$ python3 -q
>>> import numpy as np
>>> import numpy.linalg as la
>>> np.set_printoptions(precision=2, suppress=True, linewidth=120, sign=" ")
>>> rd = lambda a: np.round(a, 2) + 0
>>> W0 = np.load("arr.npy")
>>> print(W0)
[[ 2  0  0  0]
 [ 0 -1  0  0]
 [ 0  0  2  0]
 [ 0  0  0  2]]
>>> evals, V = la.eigh(W0)
>>> x0 = np.array([-1, 0, -1, -2])
>>> print(x0 @ W0 @ x0 / (x0 @ x0), evals[0], evals[-1])
2.0 -1.0 2.0
>>> print(V * np.maximum(evals, 0) @ V.T)
[[ 2.  0.  0.  0.]
 [ 0.  0.  0.  0.]
 [ 0.  0.  2.  0.]
 [ 0.  0.  0.  2.]]
>>> print(V * np.abs(evals) @ V.T)
[[ 2.  0.  0.  0.]
 [ 0.  1.  0.  0.]
 [ 0.  0.  2.  0.]
 [ 0.  0.  0.  2.]]
>>> print(np.abs(W0).sum(axis=1).max(), np.abs(evals).max())
2 2.0
>>> print(x0 @ W0 @ x0)
12
>>> print(rd(la.det(2 * W0)), rd(la.det(W0)))
-128.0 -8.0
>>> print(rd(la.det(W0.T)))
-8.0
>>> print(np.poly(W0))
[ 1. -5.  6.  4. -8.]
>>> print(np.kron(np.eye(2, dtype=int), W0))
[[ 2  0  0  0  0  0  0  0]
 [ 0 -1  0  0  0  0  0  0]
 [ 0  0  2  0  0  0  0  0]
 [ 0  0  0  2  0  0  0  0]
 [ 0  0  0  0  2  0  0  0]
 [ 0  0  0  0  0 -1  0  0]
 [ 0  0  0  0  0  0  2  0]
 [ 0  0  0  0  0  0  0  2]]
>>> W = np.array([[0, -1, -3, 2, 2, -1],
...     [0, -1, 3, 2, -1, -1],
...     [0, 0, -2, 0, 1, 1],
...     [-1, 3, -2, 1, 2, 2]])
>>> c = np.array([-2, 2, -2, -1, -2, -2])
>>> hid = np.maximum(W0 @ W + c, 0)
>>> print((hid > 0).mean(axis=0))
[ 0.    0.75  0.    0.5   0.5   0.25]
>>> W2 = np.array([[-3, 0, -1],
...     [1, -3, -2],
...     [2, -3, -3],
...     [1, 0, 2],
...     [-1, -3, 3],
...     [3, 0, -2]])
>>> print(W @ W2)
[[-10   6  23]
 [  5  -3  -4]
 [ -2   3   7]
 [  7  -9   5]]
>>> print((hid @ W2).round(6).argmax(axis=1))
[ 2  0  0  0]
>>> print(rd(la.pinv(W0)))
[[ 0.5  0.   0.   0. ]
 [ 0.  -1.   0.   0. ]
 [ 0.   0.   0.5  0. ]
 [ 0.   0.   0.   0.5]]
>>> print(W0 @ W0.T)
[[ 4  0  0  0]
 [ 0  1  0  0]
 [ 0  0  4  0]
 [ 0  0  0  4]]
>>> X = np.loadtxt("mat.csv", delimiter=",")
>>> print(rd(X))
[[ 16.74  15.34  -7.91  14.63]
 [ 16.08  14.79  -7.49  13.94]
 [ 14.93  13.83  -6.78  12.76]
 [ 11.73  11.1   -4.86   9.49]
 [  8.78   8.51  -3.23   6.54]
 [  8.34   8.11  -3.     6.1 ]
 [  5.5    5.47  -1.62   3.36]
 [  4.04   4.04  -1.01   2.03]
 [  2.89   2.86  -0.62   1.07]
 [  1.7    1.61  -0.32   0.23]
 [  1.65   1.55  -0.32   0.2 ]
 [  1.48   1.37  -0.29   0.11]
 [  0.89   0.74  -0.2   -0.12]
 [  0.47   0.34  -0.15  -0.15]
 [  0.38   0.26  -0.13  -0.14]
 [  0.28   0.18  -0.11  -0.11]
 [ -0.23  -0.09   0.14   0.12]
 [ -0.28  -0.1    0.18   0.15]
 [ -0.83  -0.15   0.73   0.4 ]
 [ -1.72  -0.09   1.87   0.53]
 [ -2.22  -0.05   2.55   0.49]
 [ -2.35  -0.05   2.73   0.47]
 [ -2.46  -0.04   2.88   0.45]
 [ -2.56  -0.04   3.01   0.43]
 [ -2.68  -0.03   3.18   0.4 ]
 [ -2.8   -0.02   3.35   0.38]
 [ -3.89   0.     4.85   0.04]
 [ -6.81  -0.1    8.83  -1.31]
 [ -7.48  -0.15   9.73  -1.67]
 [ -7.76  -0.18  10.1   -1.83]
 [ -8.95  -0.29  11.69  -2.52]
 [-11.93  -0.65  15.61  -4.38]
 [-13.72  -0.91  17.94  -5.57]
 [-13.74  -0.91  17.98  -5.58]
 [-14.6   -1.04  19.09  -6.17]
 [-14.85  -1.09  19.41  -6.34]
 [-15.02  -1.11  19.63  -6.46]
 [-18.66  -1.75  24.29  -9.03]]
>>> r = la.matrix_rank(X)
>>> print(r)
3
>>> ns = la.svd(X)[2][r:].T
>>> print([int(la.matrix_rank(X[:, :j + 1])) for j in range(4)])
[1, 2, 3, 3]
>>> print([int(la.matrix_rank(np.delete(X, i, axis=0))) for i in range(38)])
[3, 3, 3, 3, 3, 3, 3, 3, 3, 3, 3, 3, 3, 3, 3, 3, 3, 3, 3, 3, 3, 3, 3, 3, 3, 3, 3, 3, 3, 3, 3, 3, 3, 3, 3, 3, 3, 3]
>>> print(ns.shape)
(4, 1)
>>> print([int(la.matrix_rank(X[:i])) for i in range(1, len(X) + 1)])
[1, 2, 3, 3, 3, 3, 3, 3, 3, 3, 3, 3, 3, 3, 3, 3, 3, 3, 3, 3, 3, 3, 3, 3, 3, 3, 3, 3, 3, 3, 3, 3, 3, 3, 3, 3, 3, 3]
>>> print(np.allclose(X @ ns, 0))
True
>>> D = la.norm(X[:, None] - X[None], axis=-1)
>>> print(np.unravel_index(D.round(6).argmax(), D.shape))
(np.int64(0), np.int64(37))
>>> print(D.shape)
(38, 38)
>>> print(np.flatnonzero(D[25] < D.mean() / 2))
[  8   9  10  11  12  13  14  15  16  17  18  19  20  21  22  23  24  25  26  27]
>>> print(rd(D[:5, :5]))
[[  0.     1.18   3.21   8.87  14.05]
 [  1.18   0.     2.03   7.7   12.87]
 [  3.21   2.03   0.     5.66  10.84]
 [  8.87   7.7    5.66   0.     5.17]
 [ 14.05  12.87  10.84   5.17   0.  ]]
>>> print(D[25].round(6).argsort(kind="stable")[:4])
[ 25  24  23  22]
>>> print(D.mean(axis=1).argmax())
0
>>> print(la.lstsq(X[:-1].T, X[-1])[2])
3
>>> try:
...     la.inv(X)
... except la.LinAlgError as e:
...     print("failed:", e)
... 
failed: Last 2 dimensions of the array must be square
>>> x0 = np.array([4, -2, 3, 5])
>>> h1 = np.maximum(X @ x0, 0)
>>> print(rd(np.tanh(X @ x0)))
[ 1.    1.    1.    1.    1.    1.    1.    1.    1.    1.    1.    0.99  0.69  0.02 -0.07 -0.12  0.29  0.37  0.83
  0.91  0.87  0.84  0.81  0.77  0.72  0.65 -0.67 -1.   -1.   -1.   -1.   -1.   -1.   -1.   -1.   -1.   -1.   -1.  ]
>>> Xc = X - X.mean(axis=0)
>>> Uu, sig, Vt = la.svd(Xc, full_matrices=False)
>>> print(rd(sig ** 2 / (sig ** 2).sum()))
[ 0.93  0.07  0.    0.  ]
>>> print(rd(Vt[0] * np.sign(Vt[0, np.abs(Vt[0]).argmax()])))
[ 0.65  0.29 -0.6   0.38]
>>> print(np.abs(Vt[0]).argmax())
0
>>> K = np.load("data.npy")
>>> print(K)
[[ 0.61 -1.9   1.28]
 [-0.16  0.46 -0.31]
 [-0.56  1.81 -1.21]
 [ 0.    0.    0.05]
 [-0.56  1.71 -1.13]
 [ 0.11 -0.34  0.25]
 [-0.82  2.55 -1.7 ]
 [ 0.86 -2.55  1.73]
 [-0.16  0.54 -0.37]
 [-1.17  3.52 -2.35]
 [-0.11  0.34 -0.23]
 [-1.87  5.61 -3.73]
 [-1.26  3.77 -2.53]
 [-2.03  5.94 -3.98]
 [-0.72  2.17 -1.4 ]
 [-0.46  1.2  -0.82]
 [-0.31  0.93 -0.64]
 [ 0.77 -2.24  1.53]
 [ 0.7  -2.21  1.46]
 [ 1.55 -4.64  3.08]
 [ 0.16 -0.52  0.38]
 [-0.19  0.7  -0.48]
 [-2.06  6.13 -4.05]
 [-1.42  4.21 -2.85]
 [-1.16  3.51 -2.35]
 [-0.09  0.18 -0.11]]
>>> x0 = np.array([2, 0, 1])
>>> y = K @ x0
>>> print(rd(la.lstsq(K, y)[0]))
[ 2.  0.  1.]
>>> print(rd(la.solve(K.T @ K, K.T @ y)))
[ 2.  0.  1.]
>>> try:
...     la.solve(K, y)
... except la.LinAlgError as e:
...     print(e)
... 
Last 2 dimensions of the array must be square
>>> rng = np.random.default_rng(59)
>>> y = y + 0.1 * rng.normal(size=26)
>>> print(rd(y))
[ 2.4  -0.47 -2.14  0.05 -2.34  0.41 -3.35  3.34 -0.47 -4.66 -0.35 -7.41 -4.94 -8.04 -2.91 -1.61 -1.31  2.98  2.97
  6.08  0.59 -0.7  -8.12 -5.73 -4.72 -0.43]
>>> c, *_ = la.lstsq(K, y)
>>> print(rd(c))
[ 2.93 -0.74 -0.59]
>>> print(c.round())
[ 3. -1. -1.]
>>> print(rd(K.T @ (y - K @ c)))
[ 0.  0.  0.]
>>> Xc = K - K.mean(axis=0)
>>> V = la.svd(Xc)[2][:1]
>>> other = Xc - Xc @ V.T @ V
>>> print(rd(np.cov(Xc @ V.T, rowvar=False)))
11.66
>>> print(rd(np.diag(V.T @ V)))
[ 0.07  0.64  0.29]
>>> print(rd(other.std(axis=0)))
[ 0.02  0.01  0.02]
>>> print(la.norm(other, axis=1).round(6).argmax())
15
>>> Xc = (K - K.mean(axis=0)) / K.std(axis=0)
>>> print(np.argwhere(np.abs(Xc) > 2))
[[ 19   0]
 [ 19   1]
 [ 19   2]]
>>> print(Xc.std(axis=0))
[ 1.  1.  1.]
>>> c = la.lstsq(np.delete(Xc, 1, axis=1), Xc[:, 1])[0]
>>> print(rd(c))
[-0.14 -0.86]
>>> print(rd(1 - np.var(Xc[:, 1] - np.delete(Xc, 1, axis=1) @ c)))
1.0
>>> other = np.c_[K[:, :1] @ np.array([[1]]), np.array([3, 1, 2, 0, 3, 0, 1, 0, 1, 2, 2, 2, 1, 0, 0, 3, 2, 0, 2, 1, 3, 1, 3, 3, 3, 0])]
>>> print(other)
[[ 0.61  3.  ]
 [-0.16  1.  ]
 [-0.56  2.  ]
 [ 0.    0.  ]
 [-0.56  3.  ]
 [ 0.11  0.  ]
 [-0.82  1.  ]
 [ 0.86  0.  ]
 [-0.16  1.  ]
 [-1.17  2.  ]
 [-0.11  2.  ]
 [-1.87  2.  ]
 [-1.26  1.  ]
 [-2.03  0.  ]
 [-0.72  0.  ]
 [-0.46  3.  ]
 [-0.31  2.  ]
 [ 0.77  0.  ]
 [ 0.7   2.  ]
 [ 1.55  1.  ]
 [ 0.16  3.  ]
 [-0.19  1.  ]
 [-2.06  3.  ]
 [-1.42  3.  ]
 [-1.16  3.  ]
 [-0.09  0.  ]]
>>> print(rd(la.lstsq(K, other[:, 0])[0]))
[ 1.  0.  0.]
>>> m1 = np.loadtxt("run4.csv", delimiter=",")
>>> print(m1)
[[  0.9  -0.6   2.7  -0.8  -0.5   1.8  -0.6   1.1   0.2   0.6  -0.2]
 [  1.9  -2.7  -0.6  -0.4   0.2   1.8  -1.3   0.1  -0.4  -0.2   1.2]
 [  1.2  -1.    0.8   0.2   0.5   0.5  -1.8  -1.   -1.2   0.    0.5]
 [  0.4   0.    0.7   0.    0.8   0.4   0.2   0.7   0.    0.5   0.7]
 [ -0.1  -1.3   1.   -1.9  -0.2  -0.4  -0.8   1.1   0.1  -1.5  -0.6]
 [ -0.5  -1.6   2.   -0.4   0.8   0.8  -1.1  -1.   -0.2   1.1  -0.8]
 [  0.8   1.2   0.4  -0.8   0.2  -1.4   0.1  -0.5  -0.4  -0.4  -0.8]
 [ -0.5   0.3   1.2  -2.2   0.3   0.2   0.5  -0.2  -1.4  -1.2  -1.3]
 [ -0.6   1.8   0.5   1.4  -0.4   1.8  -0.1  -0.2  -0.6   1.6   0.5]
 [ -0.4   0.8  -0.6  -0.1   0.6  -0.1   0.2  -0.4  -1.7   0.1  -1.5]
 [  1.2   0.5   0.1  -0.1   1.8  -0.2  -1.7   1.8  -1.4  -1.   -1.4]
 [ -1.    2.   -0.1   0.3  -2.2   0.   -0.4  -1.4   0.1  -0.4   0.5]
 [  0.6  -0.7  -0.6  -0.1  -0.6   1.3   0.6   0.3  -0.3  -1.2   0.1]
 [  1.2  -1.7   1.5  -0.6   0.3   0.4   2.3   0.6   1.2   0.4  -1.4]
 [  0.8   0.4   1.5  -0.6   0.4   0.4   1.2  -0.2  -1.6   1.   -0.2]
 [ -0.1   0.3  -0.7   1.5  -1.    0.9  -0.5  -0.5   1.2  -1.6   1.3]
 [ -0.1   0.7   0.7  -0.4  -0.4  -0.1  -0.1   0.1  -0.3  -1.    0.2]
 [  0.8  -0.1   1.4   0.5   0.9   1.    0.1  -0.2   0.1  -0.9   0.5]
 [  1.    0.2  -1.2  -0.3  -0.5   1.2   0.3   1.1   0.   -0.6  -0.2]
 [ -0.9  -1.8   0.1   0.8   0.2   0.8   0.4   2.7  -0.5  -1.8  -0.7]
 [  0.7  -0.7   1.8   0.2   1.6   0.5  -0.1   0.1   0.8  -0.6  -0.7]
 [ -0.4  -0.9   1.3  -0.6  -0.1   1.3  -0.9   0.1   0.    1.2  -0.9]
 [  1.6  -0.3  -0.2   0.2   0.5  -0.3  -0.3  -0.1   1.4  -0.8   1. ]
 [ 34.  -34.  -30.    0.  -14.  -18.  -10.   30.   50.   -6.   28. ]
 [  0.3  -1.2   0.7  -1.3   1.    0.6   1.5   2.    1.2   2.    1. ]
 [  0.2   1.4  -0.6  -0.1   0.1   0.7  -0.8   0.6  -0.1   0.3   0.3]
 [  0.8   0.7  -0.9   0.9  -1.1   0.9   0.    0.3  -0.7   1.5  -0.1]
 [  0.5  -1.4   0.5   0.4  -0.6  -0.1  -1.6   0.4   0.4   0.9  -0.2]
 [  1.4   0.4   0.6   1.2  -0.2  -1.3   0.2  -0.3   0.5   1.2  -0.8]
 [ -1.6   1.2   0.3  -0.9   1.4   0.6  -1.3  -0.5   0.8   0.3   0.8]]
>>> idx = m1[:, 4] > np.median(m1[:, 4])
>>> r0 = m1[idx].mean(axis=0) - m1[~idx].mean(axis=0)
>>> print(idx.astype(int))
[ 0  0  1  1  0  1  0  1  0  1  1  0  0  1  1  0  0  1  0  0  1  0  1  0  1  0  0  0  0  1]
>>> print(rd(r0))
[-1.89  1.78  2.44 -0.46  2.08  0.89  0.89 -1.94 -3.05  0.5  -1.84]
>>> print(rd((((m1 - m1.mean(axis=0)) @ r0 > 0) == idx).mean()))
0.47
>>> print(((m1 - m1.mean(axis=0)) @ r0 > 0).astype(int))
[ 1  1  1  1  1  1  1  1  1  1  1  1  1  1  1  1  1  1  1  1  1  1  1  0  1  1  1  1  1  1]
>>> J = np.loadtxt("layer19.csv", delimiter=",")
>>> print(J)
[[ -1.71  -0.86  -3.7   -3.49   0.7    5.78  -5.35   5.22]
 [ -0.95  -0.41  -1.67  -1.31   0.44   2.54  -2.13   2.69]
 [  0.62   0.57   0.8    0.07   0.29  -1.21   1.35  -1.4 ]
 [ -1.55  -0.51  -3.06  -2.33   0.47   4.54  -4.08   3.98]
 [ -0.78  -0.7   -1.98  -1.23   0.63   2.87  -2.54   2.45]
 [ -2.89  -0.71  -4.45  -3.85   1.49   7.08  -5.94   5.88]
 [  0.31   0.08  -0.38   0.41  -0.18  -0.15   0.29  -0.09]
 [  1.06   0.09   1.96   1.48  -0.13  -2.27   2.21  -1.61]
 [  2.16   0.94   4.01   3.45  -1.12  -5.91   5.51  -5.13]
 [  1.33   0.21   2.51   1.49  -0.15  -2.58   3.3   -2.4 ]
 [ -2.11  -1.77  -4.74  -3.34   1.38   7.12  -6.06   5.37]
 [  0.69   0.96   1.69   1.66   0.11  -2.74   2.33  -2.19]
 [  1.3    0.74   2.34   1.25  -0.49  -2.55   2.59  -3.16]
 [  0.86   0.41   1.66   0.76  -0.12  -2.28   1.85  -1.88]
 [ -0.25  -0.24   0.02  -0.01   0.35   0.33   0.     0.32]
 [  3.76   1.82   6.94   6.17  -1.88 -11.13   9.27  -9.46]
 [ -0.06   0.04   1.5    1.01   0.31  -2.19   1.68  -1.8 ]
 [  3.13   2.15   5.86   4.38  -1.8   -9.24   8.14  -7.21]
 [ -1.06  -0.63  -1.71  -1.2    0.6    1.8   -2.17   1.25]
 [  1.16   0.26   1.52   1.06  -0.67  -1.85   1.8   -1.43]
 [ -1.22  -0.86  -2.35  -2.01   0.74   3.8   -2.99   3.69]
 [  2.43   1.05   4.86   3.76  -1.27  -7.02   6.44  -6.24]
 [  2.88   1.85   6.44   4.57  -2.08  -9.47   8.37  -7.53]
 [ -3.59  -2.47  -8.14  -6.96   2.32  12.58 -10.69  10.92]
 [  1.07   0.17   0.86   1.31  -0.21  -2.13   0.73  -0.7 ]
 [  1.73   1.11   3.97   2.29  -0.59  -5.97   5.22  -5.21]
 [  1.01   0.25   2.15   1.35  -0.58  -3.08   2.61  -2.56]
 [ -0.08  -0.15  -0.86  -0.41  -0.01   1.66  -1.73   1.44]
 [ -1.43  -0.56  -1.58  -1.3    0.67   2.46  -2.51   2.19]
 [ -2.88  -1.28  -5.9   -3.78   1.13   8.26  -6.75   7.17]
 [ -2.1   -0.89  -4.23  -3.08   0.56   7.25  -5.25   5.23]
 [  3.69   1.91   6.71   5.16  -1.63 -10.23   7.97  -7.9 ]
 [ -1.45  -0.84  -2.24  -2.13   0.48   4.01  -3.49   3.29]
 [  1.82   1.01   4.1    3.03  -1.11  -6.56   5.28  -5.27]
 [ -1.73  -0.28  -2.24  -1.52   0.76   3.06  -2.96   2.18]
 [ -0.44  -0.3   -0.49  -0.02   0.07   0.08  -0.48   0.16]
 [  0.4    0.51   0.6    0.69  -0.21  -1.42   1.27  -0.74]
 [  0.56   0.64   1.99   1.48  -0.45  -2.05   1.7   -1.53]
 [  0.67   0.32   1.41   0.54  -0.18  -2.     1.28  -1.42]
 [ -6.81  -3.03 -12.74  -9.37   3.21  18.82 -15.88  16.31]
 [  0.34  -0.38   0.02  -0.28   0.13   0.5   -0.21  -0.04]
 [  2.35   1.56   4.33   2.84  -1.18  -7.14   5.69  -5.67]]
>>> D = la.norm(J[:, None] - J[None], axis=-1)
>>> print(D[0].round(6).argsort(kind="stable")[:4])
[  0  30  10   5]
>>> print(np.flatnonzero(D[0] < D.mean() / 2))
[  0   3   4   5  10  20  29  30  32  34]
>>> x0 = np.array([-2, -1, 4, 3, -1, 4, 0, 5])
>>> h1 = np.maximum(J @ x0, 0)
>>> print(rd(J.T @ h1))
[-1387.87  -683.31 -2694.77 -2065.3    678.19  4079.83 -3443.23  3479.72]
>>> print(rd(np.tanh(J @ x0)))
[ 1.    1.   -1.    1.    1.    1.   -0.95 -1.   -1.   -1.    1.   -1.   -1.   -1.    1.   -1.   -1.   -1.    1.
 -1.    1.   -1.   -1.    1.   -1.   -1.   -1.    1.    1.    1.    1.   -1.    1.   -1.    1.    0.21 -1.   -1.
 -1.    1.    0.54 -1.  ]
>>> print(np.flatnonzero(h1 > 1e-9))
[  0   1   3   4   5  10  14  18  20  23  27  28  29  30  32  34  35  39  40]
>>> W2 = J[[34, 5]].astype(float)
>>> for _ in range(6):
...     idx = la.norm(J[:, None] - W2, axis=-1).argmin(axis=1)
...     W2 = np.array([J[idx == j].mean(axis=0) for j in range(2)])
... 
>>> print(idx)
[ 1  1  0  1  1  1  0  0  0  0  1  0  0  0  0  0  0  0  1  0  1  0  0  1  0  0  0  1  1  1  1  0  1  0  1  0  0  0  0
  1  0  0]
>>> print(np.abs(W2[1] - W2[0]).argmax())
5
>>> print(np.bincount(idx))
[ 26  16]
>>> print(rd(W2))
[[ 1.33  0.68  2.59  1.92 -0.57 -3.86  3.31 -3.16]
 [-2.02 -1.   -3.85 -2.96  0.97  5.85 -5.03  4.95]]
